% python3 -q
>>> import numpy as np
>>> np.set_printoptions(precision=1, suppress=True, linewidth=160)
>>> data = np.load("layer17.npy")
>>> data.round(1) + 0
array([[ 0.4,  0.1, -0.2,  0.4],
       [ 0.1,  0. ,  0. ,  0.1],
       [-0.2,  0. ,  0.1, -0.2],
       [ 0.4,  0.1, -0.2,  0.5]])
>>> np.round(data - data[0], 1) + 0
array([[ 0. ,  0. ,  0. ,  0. ],
       [-0.3, -0.1,  0.2, -0.3],
       [-0.6, -0.1,  0.3, -0.7],
       [ 0.1,  0. ,  0. ,  0.1]])
>>> np.unravel_index(np.abs(data).argmax(), data.shape)
(np.int64(3), np.int64(3))
>>> np.linalg.rank(data)
Traceback (most recent call last):
  File "<python-input-6>", line 1, in <module>
    np.linalg.rank(data)
    ^^^^^^^^^^^^^^
AttributeError: module 'numpy.linalg' has no attribute 'rank'
>>> round(float(np.abs(data).max()), 1)
0.5
>>> np.linalg.matrix_rank(data)
np.int64(1)
>>> np.count_nonzero(data)
np.int64(16)
>>> np.round(data @ np.linalg.pinv(data) @ data, 1) + 0
array([[ 0.4,  0.1, -0.2,  0.4],
       [ 0.1,  0. ,  0. ,  0.1],
       [-0.2,  0. ,  0.1, -0.2],
       [ 0.4,  0.1, -0.2,  0.5]])
>>> np.linalg.lstsq(data[:-1].T, data[-1])[2]
np.int32(1)
>>> rk = np.linalg.matrix_rank(data)
>>> rk
np.int64(1)
>>> N = np.linalg.svd(data)[2][rk:].T
>>> np.round(data @ N, 1) + 0
array([[0., 0., 0.],
       [0., 0., 0.],
       [0., 0., 0.],
       [0., 0., 0.]])
>>> [int(np.linalg.matrix_rank(np.delete(data, i, axis=0))) for i in range(4)]
[1, 1, 1, 1]
>>> evals, evecs = np.linalg.eigh(data)
>>> np.round(evecs.T @ evecs, 1) + 0
array([[1., 0., 0., 0.],
       [0., 1., 0., 0.],
       [0., 0., 1., 0.],
       [0., 0., 0., 1.]])
>>> np.round(np.linalg.eigvalsh(data @ data), 1) + 0
array([0., 0., 0., 1.])
>>> np.round(np.linalg.svd(data, compute_uv=False), 1) + 0
array([1., 0., 0., 0.])
>>> np.abs(evecs[:, -1]).round(6).argmax()
np.int64(3)
>>> evals.sum(), np.trace(data)
(np.float64(1.0), np.float64(1.0))
>>> np.round(evecs.T @ data @ evecs, 1) + 0
array([[0., 0., 0., 0.],
       [0., 0., 0., 0.],
       [0., 0., 0., 0.],
       [0., 0., 0., 1.]])
>>> np.round(evecs @ np.diag(evals) @ evecs.T, 1) + 0
array([[ 0.4,  0.1, -0.2,  0.4],
       [ 0.1,  0. ,  0. ,  0.1],
       [-0.2,  0. ,  0.1, -0.2],
       [ 0.4,  0.1, -0.2,  0.5]])
>>> evals.round(1) + 0
array([0., 0., 0., 1.])
>>> np.abs(evecs[:, -1])
array([0.6, 0.1, 0.3, 0.7])
>>> rng = np.random.default_rng(102777)
>>> z = rng.permutation(4)
>>> z
array([0, 1, 2, 3])
>>> Y = data[z][:, z]
>>> Y.round(1) + 0
array([[ 0.4,  0.1, -0.2,  0.4],
       [ 0.1,  0. ,  0. ,  0.1],
       [-0.2,  0. ,  0.1, -0.2],
       [ 0.4,  0.1, -0.2,  0.5]])
>>> np.allclose(Y, data)
True
>>> np.trace(Y)
np.float64(1.0)
>>> np.round(np.diag(Y), 1) + 0
array([0.4, 0. , 0.1, 0.5])
>>> feats = np.loadtxt("x.csv", delimiter=",")
>>> feats
array([[ 0.1, -1.8],
       [-1.8,  1.9]])
>>> # symmetric, so the eigenvalues are real
>>> r0 = np.array([2, -4])
>>> Y = feats + np.outer(r0, np.eye(2)[0])
>>> Y
array([[ 2.1, -1.8],
       [-5.8,  1.9]])
>>> round(float(np.linalg.det(Y) / np.linalg.det(feats)), 1), np.round(1 + np.linalg.solve(feats, r0)[0], 1)
(2.1, np.float64(2.1))
>>> def softmax(z):
...     e = np.exp(z - z.max(axis=-1, keepdims=True))
...     return e / e.sum(axis=-1, keepdims=True)
... 
>>> np.round(softmax(Y[1] + 3), 1) + 0
array([0., 1.])
>>> np.round(softmax(10 * Y[1]), 1) + 0
array([0., 1.])
>>> np.round(softmax(Y[1]), 1) + 0
array([0., 1.])
>>> S = Y @ Y.T / np.sqrt(2)
>>> np.round(softmax(S + np.triu(np.full(S.shape, -np.inf), 1)), 1) + 0
array([[1., 0.],
       [0., 1.]])
>>> softmax(S)[1] @ Y
array([-5.8,  1.9])
>>> mat = np.load("block0.npy")
>>> mat
array([[-2, -2,  0],
       [ 1, -4, -3],
       [ 3, -4,  0],
       [ 3, -6,  2],
       [ 4, -4, -1],
       [ 1, -3,  2],
       [ 0, -5, -1],
       [ 3, -7,  1],
       [ 0, -5,  4],
       [-3, -4,  4],
       [-3, -2,  5],
       [-2,  1,  3],
       [ 0,  0,  5],
       [ 3, -2,  7],
       [ 3, -2,  8],
       [ 4,  1, 10],
       [ 4,  0, 11],
       [ 6, -2,  9],
       [ 9, -5,  6],
       [ 7, -6,  9],
       [10, -5, 12],
       [11, -5, 11],
       [10, -2, 11]])
>>> cen = (mat - mat.mean(axis=0)) / mat.std(axis=0)
>>> np.argwhere(np.abs(cen) > 2)
array([], shape=(0, 2), dtype=int64)
>>> c = np.linalg.lstsq(np.delete(cen, 0, axis=1), cen[:, 0])[0]
>>> np.abs(c).argmax()
np.int64(1)
>>> c
array([-0.5,  0.8])
>>> Y = np.array([[-0.8], [0.8], [-1.6]])
>>> Z = np.array([[-0.2, -0.2, 0.6]])
>>> W0 = Y @ Z
>>> W0
array([[ 0.2,  0.2, -0.5],
       [-0.2, -0.2,  0.5],
       [ 0.3,  0.3, -1. ]])
>>> # columns 0 and 1 are equal
>>> rk = np.linalg.matrix_rank(W0)
>>> rk
np.int64(1)
>>> N = np.linalg.svd(W0)[2][rk:].T
>>> [int(np.linalg.matrix_rank(W0[:, :j + 1])) for j in range(3)]
[1, 1, 1]
>>> x = np.array([1, 3, 2])
>>> h1 = np.maximum(W0 @ x, 0)
>>> np.tanh(W0 @ x)
array([-0.3,  0.3, -0.6])
>>> W0.T @ h1
array([-0.1, -0.1,  0.2])
>>> h1
array([0. , 0.3, 0. ])
>>> W0 * (h1 > 1e-9)[:, None]
array([[ 0. ,  0. , -0. ],
       [-0.2, -0.2,  0.5],
       [ 0. ,  0. , -0. ]])
>>> X = np.array([[-2, -2, -2, -2],
...     [-2, -4, -4, -4],
...     [-2, -4, -6, -6],
...     [-2, -4, -6, -8]])
>>> X
array([[-2, -2, -2, -2],
       [-2, -4, -4, -4],
       [-2, -4, -6, -6],
       [-2, -4, -6, -8]])
>>> evals, evecs = np.linalg.eigvalsh(X)
Traceback (most recent call last):
  File "<python-input-73>", line 1, in <module>
    evals, evecs = np.linalg.eigvalsh(X)
    ^^^^^^^^^^^^
ValueError: too many values to unpack (expected 2)
>>> evals, evecs = np.linalg.eigh(X)
>>> evecs @ np.diag(evals) @ evecs.T
array([[-2., -2., -2., -2.],
       [-2., -4., -4., -4.],
       [-2., -4., -6., -6.],
       [-2., -4., -6., -8.]])
>>> np.linalg.eigvalsh(X + -3 * np.eye(4))
array([-19.6,  -5. ,  -3.9,  -3.6])
>>> np.linalg.eigvalsh(X @ X)
array([  0.3,   0.7,   4. , 275. ])
>>> evals
array([-16.6,  -2. ,  -0.9,  -0.6])
>>> (evals > 1e-8).sum(), (evals < -1e-8).sum()
(np.int64(0), np.int64(4))
>>> np.linalg.svd(X, compute_uv=False)
array([16.6,  2. ,  0.9,  0.6])
>>> x = np.array([5, -2, 8, -9])
>>> target = X @ x
>>> c, lr = np.zeros(4), 1 / np.linalg.norm(X, 2) ** 2
>>> for i in range(5):
...     c -= lr * X.T @ (X @ c - target)
...     if i % 1 == 0: print(i, round(np.linalg.norm(X @ c - target), 1))
... 
0 15.3
1 15.2
2 15.0
3 14.8
4 14.6
>>> round(np.linalg.cond(X), 1)
np.float64(29.3)
